$ python -q
>>> import numpy as np
>>> from numpy import linalg as LA
>>> np.set_printoptions(precision=4, suppress=True, linewidth=120)
>>> def rnd(a):
...     return np.round(a, 4) + 0
... 
>>> arr, _ = LA.qr(np.array([[-1.7, -0.2, 0.1], [0.0, 0.4, 0.3], [-0.5, 0.7, 0.4]]))
>>> print(rnd(arr))
[[-0.9594  0.2473 -0.1359]
 [ 0.     -0.4816 -0.8764]
 [-0.2822 -0.8408  0.462 ]]
>>> print(rnd(np.einsum("ij,ji->", arr, arr)))
2.9162
>>> print(rnd(LA.det(2 * arr)), rnd(LA.det(arr)))
8.0 1.0
>>> print(rnd(LA.eigvals(arr)))
[ 1.    +0.j     -0.9895+0.1448j -0.9895-0.1448j]
>>> print(rnd(np.kron(np.eye(2, dtype=int), arr)))
[[-0.9594  0.2473 -0.1359  0.      0.      0.    ]
 [ 0.     -0.4816 -0.8764  0.      0.      0.    ]
 [-0.2822 -0.8408  0.462   0.      0.      0.    ]
 [ 0.      0.      0.     -0.9594  0.2473 -0.1359]
 [ 0.      0.      0.      0.     -0.4816 -0.8764]
 [ 0.      0.      0.     -0.2822 -0.8408  0.462 ]]
>>> K = np.load("run13.npy")
>>> print(K)
[[0 0 1 1]
 [0 0 0 0]
 [1 0 0 1]
 [1 0 1 0]]
>>> P = np.triu(np.array([[2, 1, 0, 2], [3, 2, 1, 0], [1, 1, 2, 1], [3, 3, 0, 3]]), 1) + np.eye(4)
>>> M2 = P @ K @ LA.inv(P)
>>> print(M2)
[[ 2. -2.  5. -8.]
 [ 1. -1.  1. -2.]
 [ 2. -2.  3. -6.]
 [ 1. -1.  2. -4.]]
>>> print(P @ K - K @ P)
[[ 2.  0.  2. -1.]
 [ 1.  0.  0.  1.]
 [ 1. -1.  1. -2.]
 [ 0. -1.  0. -3.]]
>>> print(rnd(LA.det(M2)))
0.0
>>> print(LA.matrix_rank(M2))
3
>>> print(rnd(LA.svd(K, compute_uv=False)))
[2. 1. 1. 0.]
>>> K[4]
Traceback (most recent call last):
  File "<python-input-19>", line 1, in <module>
    K[4]
    ~^^^
IndexError: index 4 is out of bounds for axis 0 with size 4
>>> print(np.count_nonzero(K))
6
>>> print(np.abs(K).max())
1
>>> print(K.shape)
(4, 4)
>>> print(K.sum(axis=0))
[2 0 2 2]
>>> print(rnd(LA.norm(K)))
2.4495
>>> print(K.sum(axis=1))
[2 0 2 2]
>>> print(K.mean(axis=0))
[0.5 0.  0.5 0.5]
>>> W0 = np.loadtxt("out8.csv", delimiter=",")
>>> print(rnd(W0))
[[-0.4454  0.5837 -0.1556  0.6327  0.191 ]
 [-0.1909 -0.0357  0.8117  0.2469 -0.4925]
 [-0.3181  0.274  -0.4003 -0.3537 -0.7337]
 [ 0.6363  0.7254  0.2052 -0.1586 -0.0405]
 [-0.509   0.2382  0.3385 -0.6233  0.4255]]
>>> # columns are unit length and at right angles
>>> print(rnd(LA.norm(W0[4] - W0[3])))
1.4142
>>> print(rnd(LA.norm(W0, "nuc")))
5.0
>>> print(rnd(LA.norm(W0, axis=1)))
[1. 1. 1. 1. 1.]
>>> x = np.array([1, 2, 1, 2, 0])
>>> print(rnd(LA.det(W0)))
1.0
>>> print(rnd(LA.inv(W0)))
[[-0.4454 -0.1909 -0.3181  0.6363 -0.509 ]
 [ 0.5837 -0.0357  0.274   0.7254  0.2382]
 [-0.1556  0.8117 -0.4003  0.2052  0.3385]
 [ 0.6327  0.2469 -0.3537 -0.1586 -0.6233]
 [ 0.191  -0.4925 -0.7337 -0.0405  0.4255]]
>>> print([p for p in range(1, 25) if np.allclose(LA.matrix_power(W0, p), np.eye(5))])
[]
>>> print(rnd(np.abs(LA.eigvals(W0))))
[1. 1. 1. 1. 1.]
>>> rng = np.random.default_rng(4199)
>>> feats = np.triu(rng.random((3, 3)) < 0.8, 1).astype(int)
>>> feats = feats + feats.T
>>> print(feats)
[[0 0 1]
 [0 0 1]
 [1 1 0]]
>>> # row 1 repeats row 0
>>> print(np.allclose(feats, feats.T))
True
>>> print(np.trace(feats))
0
>>> assert feats == feats.T
Traceback (most recent call last):
  File "<python-input-45>", line 1, in <module>
    assert feats == feats.T
           ^^^^^^^^^^^^^^^^
ValueError: The truth value of an array with more than one element is ambiguous. Use a.any() or a.all()
>>> print(rnd(LA.det(feats)))
0.0
>>> print(feats @ feats)
[[1 1 0]
 [1 1 0]
 [0 0 2]]
>>> print(np.allclose(feats @ feats.T, feats.T @ feats))
True
>>> M2 = np.array([[9, 4, -3], [-3, -1, -7]])
>>> W2 = np.kron(M2, feats)
>>> print(rnd(LA.norm(W2, 2)), rnd(LA.norm(M2, 2) * LA.norm(feats, 2)))
14.6996 14.6996
>>> print(LA.matrix_rank(W2))
4
>>> def softmax(z):
...     e = np.exp(z - z.max(axis=-1, keepdims=True))
...     return e / e.sum(axis=-1, keepdims=True)
... 
>>> print(rnd(softmax(10 * feats[0])))
[0.     0.     0.9999]
>>> S = feats @ feats.T / np.sqrt(3)
>>> print(rnd(softmax(S)))
[[0.3904 0.3904 0.2192]
 [0.3904 0.3904 0.2192]
 [0.1933 0.1933 0.6134]]
>>> print(rnd(softmax(S + np.triu(np.full(S.shape, -np.inf), 1))))
[[1.     0.     0.    ]
 [0.5    0.5    0.    ]
 [0.1933 0.1933 0.6134]]
>>> print(softmax(S).round(6).argmax(axis=1))
[0 0 2]
>>> U, sv, Vt = LA.svd(feats)
>>> print(rnd(sv))
[1.4142 1.4142 0.    ]
>>> M2 = U[:, :2] @ np.diag(sv[:2]) @ Vt[:2]
>>> print(rnd(LA.norm(feats - M2) / LA.norm(feats)))
0.0
>>> print(np.abs(feats - M2).max())
0.0
>>> print(M2)
[[0. 0. 1.]
 [0. 0. 1.]
 [1. 1. 0.]]
>>> r = LA.matrix_rank(feats)
>>> print(r)
2
>>> ns = LA.svd(feats)[2][r:].T
>>> print(feats @ ns)
[[0.]
 [0.]
 [0.]]
>>> print([int(LA.matrix_rank(feats[:i])) for i in range(1, len(feats) + 1)])
[1, 1, 2]
>>> print(np.allclose(feats @ ns, 0))
True
>>> print(ns[:, 0] / ns[np.abs(ns[:, 0]).round(6).argmax(), 0])
[ 1. -1.  0.]
>>> M2 = np.array([[7]])
>>> W2 = np.array([[-1, -1], [0, -1]])
>>> data = np.block([[M2, np.array([[3, -4]])], [np.zeros((2, 1)), W2]])
>>> print(data)
[[ 7.  3. -4.]
 [ 0. -1. -1.]
 [ 0.  0. -1.]]
>>> w, evecs = LA.eig(data)
>>> print(data @ evecs[:, 0] - w[0] * evecs[:, 0])
[0. 0. 0.]
>>> print(rnd(np.sort(LA.eigvals(LA.inv(data)))))
[-1.     -1.      0.1429]
>>> print(np.prod(w))
7.0
>>> x = np.array([1, -1, 0])
>>> y = data @ x
>>> print(y)
[4. 1. 0.]
>>> print(rnd(LA.solve(data.T, data[0])))
[1. 0. 0.]
>>> print(rnd(LA.solve(data, y)))
[ 1. -1.  0.]
>>> print(rnd(LA.solve(data, data[:, 1])))
[0. 1. 0.]
>>> E = np.load("w.npy")
>>> print(rnd(E))
[[ 1.     0.     0.     0.     0.   ]
 [ 0.     0.5    0.866  0.     0.   ]
 [ 0.    -0.866  0.5    0.     0.   ]
 [ 0.     0.     0.     1.     0.   ]
 [ 0.     0.     0.     0.     1.   ]]
>>> # 4 groups of indices that never mix
>>> M2 = np.array([[8, 7, -8], [-6, 8, 6], [9, 5, -8], [8, 8, 4], [-3, -1, 5]])
>>> print(LA.matrix_rank(np.vstack([E, M2.T])))
5
>>> print(rnd(np.einsum("ik,kj->ij", E, M2)))
[[ 8.      7.     -8.    ]
 [ 4.7942  8.3301 -3.9282]
 [ 9.6962 -4.4282 -9.1962]
 [ 8.      8.      4.    ]
 [-3.     -1.      5.    ]]
>>> print(np.vstack([E, M2.T]).shape)
(8, 5)
>>> print(rnd(np.einsum("ij->j", E)))
[ 1.    -0.366  1.366  1.     1.   ]
>>> M2 = np.array([[4, 7, 6, 4, 3],
...     [6, -4, -8, -8, -8],
...     [-3, 0, 2, -2, 7],
...     [-8, 6, 6, 9, 5],
...     [4, 0, 9, 1, -5]])
>>> A = M2 + M2.T
>>> print(A)
[[  8  13   3  -4   7]
 [ 13  -8  -8  -2  -8]
 [  3  -8   4   4  16]
 [ -4  -2   4  18   6]
 [  7  -8  16   6 -10]]
>>> # symmetric, so the eigenvalues are real
>>> M2 = K + rng.integers(-2, 3, (4, 3)) @ rng.integers(-2, 3, (3, 4))
>>> print(M2)
[[-8 -3  4 -2]
 [ 0  4  0  0]
 [-1  3  0  1]
 [-1  3 -1  2]]
>>> print(LA.matrix_rank(M2 - K, tol=1e-8))
3
>>> w, evecs = LA.eigh(A)
>>> print((w > 1e-8).sum(), (w < -1e-8).sum())
3 2
>>> print(np.abs(evecs[:, -1]).round(6).argmax())
3
>>> print(rnd(LA.svd(A, compute_uv=False)))
[25.8159 24.5337 16.9522 16.5117 10.2773]
>>> print(np.unique(w.round(6) + 0, return_counts=True)[1])
[1 1 1 1 1]
>>> print(rnd(w))
[-24.5337 -16.5117  10.2773  16.9522  25.8159]
>>> print(rnd(w.sum()), np.trace(A))
12.0 12
>>> print(rnd(LA.eigvalsh(A @ A)))
[105.6222 272.6374 287.3767 601.9007 666.4631]
>>> theta = np.radians(180)
>>> R = np.eye(5)
>>> R[3, 3] = R[0, 0] = np.cos(theta)
>>> R[3, 0], R[0, 3] = -np.sin(theta), np.sin(theta)
>>> print(rnd(R))
[[-1.  0.  0.  0.  0.]
 [ 0.  1.  0.  0.  0.]
 [ 0.  0.  1.  0.  0.]
 [ 0.  0.  0. -1.  0.]
 [ 0.  0.  0.  0.  1.]]
>>> M2 = A @ R.T
>>> print(np.allclose(LA.norm(A, axis=1), LA.norm(M2, axis=1)))
True
>>> print(np.abs(M2 - A).max(axis=0))
[26.  0.  0. 36.  0.]
>>> print(rnd(LA.svd(A, compute_uv=False)), rnd(LA.svd(M2, compute_uv=False)))
[25.8159 24.5337 16.9522 16.5117 10.2773] [25.8159 24.5337 16.9522 16.5117 10.2773]
>>> print(np.allclose(A @ A.T, M2 @ M2.T))
True
>>> mat = np.load("m.npy")
>>> print(rnd(mat))
[[-4.3692 -1.0314  2.2014]
 [ 2.2077 -0.0753  4.4856]
 [ 4.4687  0.5842  2.1655]
 [-1.6283 -0.7936  4.6604]
 [-4.0115 -1.0301  2.8013]
 [ 3.9427  0.3941  3.0496]
 [ 3.2712  0.9856 -3.6507]
 [ 4.8577  0.7921  0.8808]
 [-4.4534 -0.578  -2.1984]
 [-4.4557 -1.0281  2.0223]
 [-2.0338 -0.8492  4.488 ]
 [ 3.8568  0.3666  3.1607]
 [ 0.4743  0.6128 -4.9396]
 [ 4.7682  0.9903 -1.1329]
 [ 1.3647 -0.2629  4.803 ]
 [-1.8689  0.153  -4.6351]
 [ 2.2058 -0.0758  4.4865]
 [-4.7969 -0.9827  1.0118]
 [-4.8984 -0.9326  0.3681]
 [-2.0942 -0.857   4.4587]
 [ 4.6314  1.0139 -1.5881]]
>>> x = np.array([6, 3, 7])
>>> h = np.maximum(mat @ x, 0)
>>> print(rnd(np.maximum(mat @ (3 * x), 0)))
[  0.     133.2579 131.1703  61.4162   0.     138.5565   0.     113.0636   0.       0.      49.9972 139.0984   0.
  70.9491 123.0605   0.     133.2387   0.       0.      48.223   59.1395]
>>> print(rnd(mat * (h > 1e-9)[:, None]))
[[ 0.      0.      0.    ]
 [ 2.2077 -0.0753  4.4856]
 [ 4.4687  0.5842  2.1655]
 [-1.6283 -0.7936  4.6604]
 [ 0.      0.      0.    ]
 [ 3.9427  0.3941  3.0496]
 [ 0.      0.      0.    ]
 [ 4.8577  0.7921  0.8808]
 [ 0.      0.      0.    ]
 [ 0.      0.      0.    ]
 [-2.0338 -0.8492  4.488 ]
 [ 3.8568  0.3666  3.1607]
 [ 0.      0.      0.    ]
 [ 4.7682  0.9903 -1.1329]
 [ 1.3647 -0.2629  4.803 ]
 [ 0.      0.      0.    ]
 [ 2.2058 -0.0758  4.4865]
 [ 0.      0.      0.    ]
 [ 0.      0.      0.    ]
 [-2.0942 -0.857   4.4587]
 [ 4.6314  1.0139 -1.5881]]
>>> print(rnd(h))
[ 0.     44.4193 43.7234 20.4721  0.     46.1855  0.     37.6879  0.      0.     16.6657 46.3661  0.     23.6497
 41.0202  0.     44.4129  0.      0.     16.0743 19.7132]
>>> print(np.flatnonzero(h > 1e-9))
[ 1  2  3  5  7 10 11 13 14 16 19 20]
>>> U, sv, Vt = LA.svd(mat, full_matrices=False)
>>> print(rnd(U.T @ mat @ Vt.T))
[[17.0091  0.      0.    ]
 [ 0.     15.3522  0.    ]
 [ 0.      0.      0.    ]]
>>> print(np.allclose(U * sv @ Vt, mat))
True
>>> print(rnd(np.cumsum(sv ** 2) / np.sum(sv ** 2)))
[0.5511 1.     1.    ]
>>> print(rnd(np.sqrt((sv ** 2).sum())), rnd(LA.norm(mat)))
22.9129 22.9129
>>> print(rnd(sv / sv[0]))
[1.     0.9026 0.    ]
>>> print(rnd(Vt @ Vt.T))
[[1. 0. 0.]
 [0. 1. 0.]
 [0. 0. 1.]]
